$ python -q
>>> import numpy as np
>>> import numpy.linalg as la
>>> np.set_printoptions(suppress=True, linewidth=100)
>>> data = np.array([[0, 0, 0, 0], [0, 0, 0, 0], [-4, -2, 2, 1], [-2, -14, 1, 7]])
>>> np.argsort(-la.norm(data, axis=0).round(6), kind="stable")[:3]
array([1, 3, 0])
>>> la.matrix_rank(data, rtol=0.1)
np.int64(2)
>>> [round(float(x), 1) for x in la.svd(data, compute_uv=False)[:3]]
[16.1, 4.0, 0.0]
>>> round(float(la.norm(data, 2) / la.norm(data)), 1)
1.0
>>> vec = np.array([1, 2, 4, 3])
>>> data * vec
array([[  0,   0,   0,   0],
       [  0,   0,   0,   0],
       [ -4,  -4,   8,   3],
       [ -2, -28,   4,  21]])
>>> data @ vec
array([ 0,  0,  3, -5])
>>> np.einsum("ij,j->i", data, vec)
array([ 0,  0,  3, -5])
>>> rank = la.matrix_rank(data)
>>> rank
np.int64(2)
>>> ns = la.svd(data)[2][rank:].T
>>> [int(la.matrix_rank(np.delete(data, i, axis=0))) for i in range(4)]
[2, 2, 1, 1]
>>> np.round(data @ ns, 1) + 0
array([[0., 0.],
       [0., 0.],
       [0., 0.],
       [0., 0.]])
>>> [int(la.matrix_rank(data[:i])) for i in range(1, len(data) + 1)]
[0, 0, 1, 2]
>>> A = np.load("test3.npy")
>>> A
array([[-1.5, -3.5,  3.5,  5.5],
       [-0.8, -4.2,  4.2,  6.2],
       [ 0.8, -5.8,  5.8,  7.8],
       [-1.6, -3.4,  3.4,  5.4],
       [-2.8, -2.2,  2.2,  4.2],
       [-0.8, -4.2,  4.2,  6.2],
       [-2.9, -2.1,  2.1,  4.1],
       [-1.3, -3.7,  3.7,  5.7],
       [ 0.9, -5.9,  5.9,  7.9],
       [-4.4, -0.6,  0.6,  2.6],
       [-1.3, -3.7,  3.7,  5.7],
       [-5.5,  0.5, -0.5,  1.5],
       [-1.1, -3.9,  3.9,  5.9],
       [-1.4, -3.6,  3.6,  5.6],
       [-4.9, -0.1,  0.1,  2.1],
       [-4.7, -0.3,  0.3,  2.3],
       [-2.6, -2.4,  2.4,  4.4],
       [-1.5, -3.5,  3.5,  5.5],
       [-3.8, -1.2,  1.2,  3.2],
       [-7.3,  2.3, -2.3, -0.3],
       [ 1.1, -6.1,  6.1,  8.1],
       [-4.7, -0.3,  0.3,  2.3],
       [-1.6, -3.4,  3.4,  5.4],
       [-1.9, -3.1,  3.1,  5.1],
       [-0.6, -4.4,  4.4,  6.4],
       [-2.2, -2.8,  2.8,  4.8]])
>>> la.matrix_rank(A, rtol=0.1)
np.int64(2)
>>> la.cond(A) > 100
np.True_
>>> [round(float(x), 1) for x in la.svd(A, compute_uv=False)[:3]]
[36.2, 15.0, 0.0]
>>> np.argsort(-la.norm(A, axis=0).round(6), kind="stable")[:3]
array([3, 1, 2])
